% ipython --no-banner

In [1]: import numpy as np

In [2]: np.set_printoptions(precision=2, suppress=True, linewidth=120, sign=" ")

In [3]: M = np.diag(np.array([0, 1, 0, 0, 1, 2]))

In [4]: M
Out[4]: 
array([[ 0,  0,  0,  0,  0,  0],
       [ 0,  1,  0,  0,  0,  0],
       [ 0,  0,  0,  0,  0,  0],
       [ 0,  0,  0,  0,  0,  0],
       [ 0,  0,  0,  0,  1,  0],
       [ 0,  0,  0,  0,  0,  2]])

In [5]: # column 2 repeats column 0

In [6]: r0 = np.array([3, 1])

In [7]: np.cross(M[5, :3], M[0, :3])
Out[7]: array([ 0,  0,  0])

In [8]: np.convolve(M[5], r0)
Out[8]: array([ 0,  0,  0,  0,  0,  6,  2])

In [9]: np.polyval(r0, M[5])
Out[9]: array([ 1,  1,  1,  1,  1,  7])

In [10]: evals, vecs = np.linalg.eigh(M)

In [11]: vecs.T @ vecs
Out[11]: 
array([[ 1.,  0.,  0.,  0.,  0.,  0.],
       [ 0.,  1.,  0.,  0.,  0.,  0.],
       [ 0.,  0.,  1.,  0.,  0.,  0.],
       [ 0.,  0.,  0.,  1.,  0.,  0.],
       [ 0.,  0.,  0.,  0.,  1.,  0.],
       [ 0.,  0.,  0.,  0.,  0.,  1.]])

In [12]: np.linalg.eigvalsh(M + 2 * np.eye(6))
Out[12]: array([ 2.,  2.,  2.,  3.,  3.,  4.])

In [13]: np.sort(np.linalg.eigvals(M).real)
Out[13]: array([ 0.,  0.,  0.,  1.,  1.,  2.])

In [14]: (np.linalg.matrix_power((M != 0) + (M.T != 0) + np.eye(6), 6) > 0).astype(int)
Out[14]: 
array([[ 1,  0,  0,  0,  0,  0],
       [ 0,  1,  0,  0,  0,  0],
       [ 0,  0,  1,  0,  0,  0],
       [ 0,  0,  0,  1,  0,  0],
       [ 0,  0,  0,  0,  1,  0],
       [ 0,  0,  0,  0,  0,  1]])

In [15]: s = 3 * 0.2 ** np.arange(3)

In [16]: rng = np.random.default_rng(9672)

In [17]: E = rng.normal(size=(31, 3)) * rng.permutation(s)

In [18]: E
Out[18]: 
array([[ 0.03,  3.59, -0.71],
       [-0.02, -0.83, -0.21],
       [-0.14, -1.18, -0.22],
       [-0.01, -0.94,  0.4 ],
       [-0.11,  1.33,  0.35],
       [ 0.11,  1.42, -0.06],
       [ 0.27,  6.69,  0.2 ],
       [ 0.02,  0.44,  0.9 ],
       [-0.01, -1.  ,  0.24],
       [-0.05,  3.54,  0.22],
       [-0.03,  0.85,  0.21],
       [ 0.12,  1.7 , -1.28],
       [-0.12,  0.37,  0.04],
       [-0.18, -4.53, -0.69],
       [-0.18, -0.8 , -0.42],
       [ 0.08,  2.21, -0.48],
       [ 0.25, -3.09, -1.12],
       [ 0.02,  2.1 , -0.01],
       [-0.07,  1.45,  0.8 ],
       [ 0.14, -1.21, -0.61],
       [ 0.12,  1.51,  1.01],
       [ 0.09,  2.28, -0.26],
       [-0.1 , -4.04,  0.03],
       [-0.25,  0.62,  0.11],
       [-0.07, -1.26,  0.47],
       [-0.2 , -4.27,  0.66],
       [-0.23, -3.75, -0.2 ],
       [ 0.04,  0.43,  0.2 ],
       [-0.1 , -2.56, -0.01],
       [-0.11, -1.27,  0.01],
       [-0.1 , -1.79, -0.04]])

In [19]: # column 1 dominates

In [20]: Q, R = np.linalg.qr(E)

In [21]: np.trace(Q @ Q.T)
Out[21]: np.float64(3.0)

In [22]: Q @ R
Out[22]: 
array([[ 0.03,  3.59, -0.71],
       [-0.02, -0.83, -0.21],
       [-0.14, -1.18, -0.22],
       [-0.01, -0.94,  0.4 ],
       [-0.11,  1.33,  0.35],
       [ 0.11,  1.42, -0.06],
       [ 0.27,  6.69,  0.2 ],
       [ 0.02,  0.44,  0.9 ],
       [-0.01, -1.  ,  0.24],
       [-0.05,  3.54,  0.22],
       [-0.03,  0.85,  0.21],
       [ 0.12,  1.7 , -1.28],
       [-0.12,  0.37,  0.04],
       [-0.18, -4.53, -0.69],
       [-0.18, -0.8 , -0.42],
       [ 0.08,  2.21, -0.48],
       [ 0.25, -3.09, -1.12],
       [ 0.02,  2.1 , -0.01],
       [-0.07,  1.45,  0.8 ],
       [ 0.14, -1.21, -0.61],
       [ 0.12,  1.51,  1.01],
       [ 0.09,  2.28, -0.26],
       [-0.1 , -4.04,  0.03],
       [-0.25,  0.62,  0.11],
       [-0.07, -1.26,  0.47],
       [-0.2 , -4.27,  0.66],
       [-0.23, -3.75, -0.2 ],
       [ 0.04,  0.43,  0.2 ],
       [-0.1 , -2.56, -0.01],
       [-0.11, -1.27,  0.01],
       [-0.1 , -1.79, -0.04]])
